$ python -q
>>> import numpy as np
>>> from numpy import linalg as LA
>>> np.set_printoptions(precision=2, suppress=True, linewidth=200)
>>> feats = np.load("run14.npy")
>>> feats
array([[ 1,  0,  0,  0],
       [ 0,  1,  0,  0],
       [ 0, -4,  1,  0],
       [ 4, -1, -5,  1]])
>>> rng = np.random.default_rng(92327)
>>> idx = rng.permutation(4)
>>> idx
array([1, 0, 3, 2])
>>> other = feats[idx][:, idx]
>>> other
array([[ 1,  0,  0,  0],
       [ 0,  1,  0,  0],
       [-1,  4,  1, -5],
       [-4,  0,  0,  1]])
>>> print(np.allclose(other, feats))
False
>>> round(LA.det(other), 2), np.round(LA.det(feats[idx]), 2)
(np.float64(1.0), np.float64(1.0))
>>> X = np.loadtxt("dump.csv", delimiter=",")
>>> X
array([[ 0.92,  0.01,  0.25, -0.07],
       [ 0.01,  0.4 ,  0.12,  0.47],
       [ 0.25,  0.12,  0.11,  0.12],
       [-0.07,  0.47,  0.12,  0.57]])
>>> X @ LA.pinv(X) @ X
array([[ 0.92,  0.01,  0.25, -0.07],
       [ 0.01,  0.4 ,  0.12,  0.47],
       [ 0.25,  0.12,  0.11,  0.12],
       [-0.07,  0.47,  0.12,  0.57]])
>>> ev, evecs = LA.eigh(X)
>>> round(float(ev.sum()), 2), np.round(np.trace(X), 2)
(2.0, np.float64(2.0))
>>> print(LA.eigvalsh(X + 5 * np.eye(4)))
[5. 5. 6. 6.]
>>> np.round(evecs.T @ evecs, 2) + 0
array([[1., 0., 0., 0.],
       [0., 1., 0., 0.],
       [0., 0., 1., 0.],
       [0., 0., 0., 1.]])
>>> np.round(evecs.T @ X @ evecs, 2) + 0
array([[0., 0., 0., 0.],
       [0., 0., 0., 0.],
       [0., 0., 1., 0.],
       [0., 0., 0., 1.]])
>>> np.round(LA.eigvalsh(X @ X), 2) + 0
array([0., 0., 1., 1.])
>>> F = np.load("case10.npy")
>>> F
array([[ 5,  2,  1],
       [ 3,  0, -1],
       [ 2, -1, -2],
       [ 4,  1,  0]])
>>> rk = LA.matrix_rank(F)
>>> rk
np.int64(2)
>>> N = LA.svd(F)[2][rk:].T
>>> print(N @ N.T)
[[ 0.04 -0.15  0.12]
 [-0.15  0.62 -0.46]
 [ 0.12 -0.46  0.35]]
>>> np.allclose(F @ N, 0)
True
>>> print(N.shape)
(3, 1)
>>> print([int(LA.matrix_rank(F[:i])) for i in range(1, len(F) + 1)])
[1, 2, 2, 2]
>>> LA.lstsq(F[:-1].T, F[-1])[2]
np.int32(2)
>>> np.allclose(F[:-1].T @ LA.lstsq(F[:-1].T, F[-1])[0], F[-1])
True
>>> np.unique(F.round(6), axis=0).shape
(4, 3)
>>> other = F / np.sqrt((F ** 2).mean(axis=1, keepdims=True))
>>> LA.matrix_rank(other) == LA.matrix_rank(F)
np.True_
>>> LA.norm(other, axis=1)
array([1.73, 1.73, 1.73, 1.73])
>>> F - F.mean(axis=1, keepdims=True)
array([[ 2.33, -0.67, -1.67],
       [ 2.33, -0.67, -1.67],
       [ 2.33, -0.67, -1.67],
       [ 2.33, -0.67, -1.67]])
>>> other[0]
array([1.58, 0.63, 0.32])
>>> print(LA.matrix_rank(F - F.mean(axis=1, keepdims=True)))
1
>>> K = np.loadtxt("layer7.csv", delimiter=",")
>>> K
array([[ 0.4 ,  0.6 , -0.6 ],
       [ 0.2 ,  0.1 ,  0.  ],
       [-0.1 ,  1.33, -1.2 ],
       [-1.7 , -2.22,  1.5 ],
       [-0.2 ,  0.22, -0.3 ],
       [ 0.9 , -0.78,  0.8 ],
       [ 1.5 , -2.68,  2.4 ],
       [-0.1 ,  0.69, -0.4 ],
       [ 0.8 , -0.05,  0.4 ],
       [-1.9 ,  1.05, -0.9 ],
       [ 0.9 ,  1.02, -0.9 ],
       [-1.6 , -1.12,  1.  ],
       [-0.2 ,  0.83, -0.5 ],
       [ 1.2 , -0.47,  0.4 ],
       [-1.4 ,  0.68, -0.5 ],
       [-1.1 ,  0.72, -0.7 ],
       [ 0.3 , -0.83,  0.7 ],
       [-0.7 , -1.08,  0.6 ],
       [-1.  ,  0.12, -0.3 ],
       [-0.3 ,  0.35, -0.4 ],
       [-1.4 ,  1.8 , -1.8 ],
       [ 1.7 , -1.56,  1.9 ],
       [ 0.2 , -0.87,  0.9 ],
       [-0.7 , -0.44,  0.4 ],
       [ 0.  , -0.91,  0.6 ]])
>>> q, r_ = LA.qr(K)
>>> round(abs(r_[0, 0]), 2), round(LA.norm(K[:, 0]), 2)
(np.float64(5.05), np.float64(5.05))
>>> q.shape, r_.shape
((25, 3), (3, 3))
>>> np.allclose(r_.T @ r_, K.T @ K)
True
>>> r_
array([[-5.05,  1.48, -1.84],
       [ 0.  , -5.28,  4.45],
       [ 0.  ,  0.  ,  0.84]])
>>> np.round(q.T @ q, 2) + 0
array([[1., 0., 0.],
       [0., 1., 0.],
       [0., 0., 1.]])
>>> gram = np.cov(K, rowvar=False)
>>> np.argwhere(np.triu(np.abs(np.corrcoef(K.T)) > 0.8, 1))
array([[1, 2]])
>>> np.median(K, axis=0)
array([-0.1,  0.1,  0. ])
>>> K.std(axis=0)
array([1.  , 1.09, 0.97])
>>> np.polyfit(K[:, 2], K[:, 0], 1)
array([ 0.42, -0.22])
>>> LA.eigvalsh(gram)[::-1]
array([2.39, 0.84, 0.02])
>>> E = np.load("sample7.npy")
>>> E
array([[6., 0., 0.],
       [0., 6., 0.],
       [0., 0., 6.]])
>>> idx = rng.permutation(3)
>>> other = K[:, idx] * rng.choice([-1, 1], 3)
>>> other
array([[-0.4 ,  0.6 ,  0.6 ],
       [-0.2 ,  0.1 , -0.  ],
       [ 0.1 ,  1.33,  1.2 ],
       [ 1.7 , -2.22, -1.5 ],
       [ 0.2 ,  0.22,  0.3 ],
       [-0.9 , -0.78, -0.8 ],
       [-1.5 , -2.68, -2.4 ],
       [ 0.1 ,  0.69,  0.4 ],
       [-0.8 , -0.05, -0.4 ],
       [ 1.9 ,  1.05,  0.9 ],
       [-0.9 ,  1.02,  0.9 ],
       [ 1.6 , -1.12, -1.  ],
       [ 0.2 ,  0.83,  0.5 ],
       [-1.2 , -0.47, -0.4 ],
       [ 1.4 ,  0.68,  0.5 ],
       [ 1.1 ,  0.72,  0.7 ],
       [-0.3 , -0.83, -0.7 ],
       [ 0.7 , -1.08, -0.6 ],
       [ 1.  ,  0.12,  0.3 ],
       [ 0.3 ,  0.35,  0.4 ],
       [ 1.4 ,  1.8 ,  1.8 ],
       [-1.7 , -1.56, -1.9 ],
       [-0.2 , -0.87, -0.9 ],
       [ 0.7 , -0.44, -0.4 ],
       [-0.  , -0.91, -0.6 ]])
>>> Uu, _, Vt = LA.svd(K.T @ other)
>>> print(idx)
[0 1 2]
>>> x0 = np.array([9, 2, 6])
>>> y = K @ x0
>>> LA.lstsq(K, y)[0]
array([9., 2., 6.])
>>> np.round(LA.pinv(K) @ K, 2) + 0
array([[1., 0., 0.],
       [0., 1., 0.],
       [0., 0., 1.]])
>>> y = y + 0.1 * rng.normal(size=25)
>>> y
array([  1.22,   1.96,  -5.55, -10.87,  -3.19,  11.4 ,  22.49,  -1.92,   9.38, -20.28,   4.78, -10.59,  -3.11,  12.37, -14.2 , -12.67,   5.3 ,  -4.89, -10.72,  -4.57, -19.85,  23.48,   5.35,  -4.76,
         1.53])
>>> beta, *_ = LA.lstsq(K, y)
>>> np.round(K.T @ (y - K @ beta), 2) + 0
array([0., 0., 0.])
>>> beta
array([9.  , 2.09, 6.08])
>>> [round(float(LA.norm(LA.solve(K.T @ K + lam * np.eye(3), K.T @ y))), 2) for lam in (0, 1, 10, 100)]
[11.06, 9.54, 7.23, 2.46]
